% ipython --no-banner

In [1]: import numpy as np

In [2]: from numpy import linalg as LA

In [3]: np.set_printoptions(suppress=True, linewidth=200)

In [4]: E = np.array([[2.0, -3.0, -1.0, 5.0],
   ...:     [8.0, -8.0, -2.0, 10.0],
   ...:     [13.0, -11.0, -4.0, 15.0],
   ...:     [9.0, -8.0, -1.0, 8.0]])

In [5]: round(float(LA.norm(E, 2) / LA.norm(E)), 2)
Out[5]: 1.0

In [6]: round(np.log10(LA.cond(E)))
Out[6]: 2

In [7]: LA.matrix_rank(E, rtol=0.1)
Out[7]: np.int64(1)

In [8]: np.round(np.abs(LA.svd(E)[2][-1]), 2)
Out[8]: array([0.24, 0.57, 0.68, 0.4 ])

In [9]: rng = np.random.default_rng(30228)

In [10]: out = E + rng.integers(-2, 3, (4, 3)) @ rng.integers(-2, 3, (3, 4))

In [11]: out
Out[11]: 
array([[ 6., -1.,  3.,  3.],
       [15., -2.,  0., 12.],
       [15., -8., -6., 19.],
       [12., -3., -5., 15.]])

In [12]: np.round(LA.svd(out - E, compute_uv=False), 2) + 0
Out[12]: array([13.62,  8.91,  0.26,  0.  ])

In [13]: out - E
Out[13]: 
array([[ 4.,  2.,  4., -2.],
       [ 7.,  6.,  2.,  2.],
       [ 2.,  3., -2.,  4.],
       [ 3.,  5., -4.,  7.]])

In [14]: np.abs(out - E).sum(axis=1)
Out[14]: array([12., 17., 11., 19.])

In [15]: LA.matrix_rank(out - E, tol=1e-8)
Out[15]: np.int64(3)

In [16]: out = np.array([[3, -2, -1], [-1, -3, 3]])

In [17]: W2 = np.kron(out, E)

In [18]: np.round(LA.norm(W2, 2), 2), round(LA.norm(out, 2) * LA.norm(E, 2), 2)
Out[18]: (np.float64(138.07), np.float64(138.07))

In [19]: W2
Out[19]: 
array([[  6.,  -9.,  -3.,  15.,  -4.,   6.,   2., -10.,  -2.,   3.,   1.,  -5.],
       [ 24., -24.,  -6.,  30., -16.,  16.,   4., -20.,  -8.,   8.,   2., -10.],
       [ 39., -33., -12.,  45., -26.,  22.,   8., -30., -13.,  11.,   4., -15.],
       [ 27., -24.,  -3.,  24., -18.,  16.,   2., -16.,  -9.,   8.,   1.,  -8.],
       [ -2.,   3.,   1.,  -5.,  -6.,   9.,   3., -15.,   6.,  -9.,  -3.,  15.],
       [ -8.,   8.,   2., -10., -24.,  24.,   6., -30.,  24., -24.,  -6.,  30.],
       [-13.,  11.,   4., -15., -39.,  33.,  12., -45.,  39., -33., -12.,  45.],
       [ -9.,   8.,   1.,  -8., -27.,  24.,   3., -24.,  27., -24.,  -3.,  24.]])

In [20]: x0 = np.array([1, 0, 1, -2])

In [21]: y = E @ x0

In [22]: y
Out[22]: array([ -9., -14., -21.,  -8.])

In [23]: np.round(LA.solve(E, y), 2) + 0
Out[23]: array([ 1.,  0.,  1., -2.])

In [24]: np.round(LA.solve(E, E[:, 2]), 2) + 0
Out[24]: array([0., 0., 1., 0.])

In [25]: np.round(LA.solve(E.T, E[0]), 2) + 0
Out[25]: array([1., 0., 0., 0.])

In [26]: np.round(LA.solve(E, y + E[:, 1]), 2)
Out[26]: array([ 1.,  1.,  1., -2.])

In [27]: proj = np.triu(np.array([[8, 6, 4, 1], [5, 5, 3, 2], [3, 3, 1, 0], [5, 4, 6, 4]]), 1) + np.eye(4)

In [28]: out = proj @ E @ LA.inv(proj)

In [29]: LA.matrix_rank(out)
Out[29]: np.int64(4)

In [30]: np.round(np.poly(out), 2)
Out[30]: array([  1.,   2.,  -7., -20., -12.])

In [31]: np.trace(out), np.trace(E)
Out[31]: (np.float64(-2.0), np.float64(-2.0))
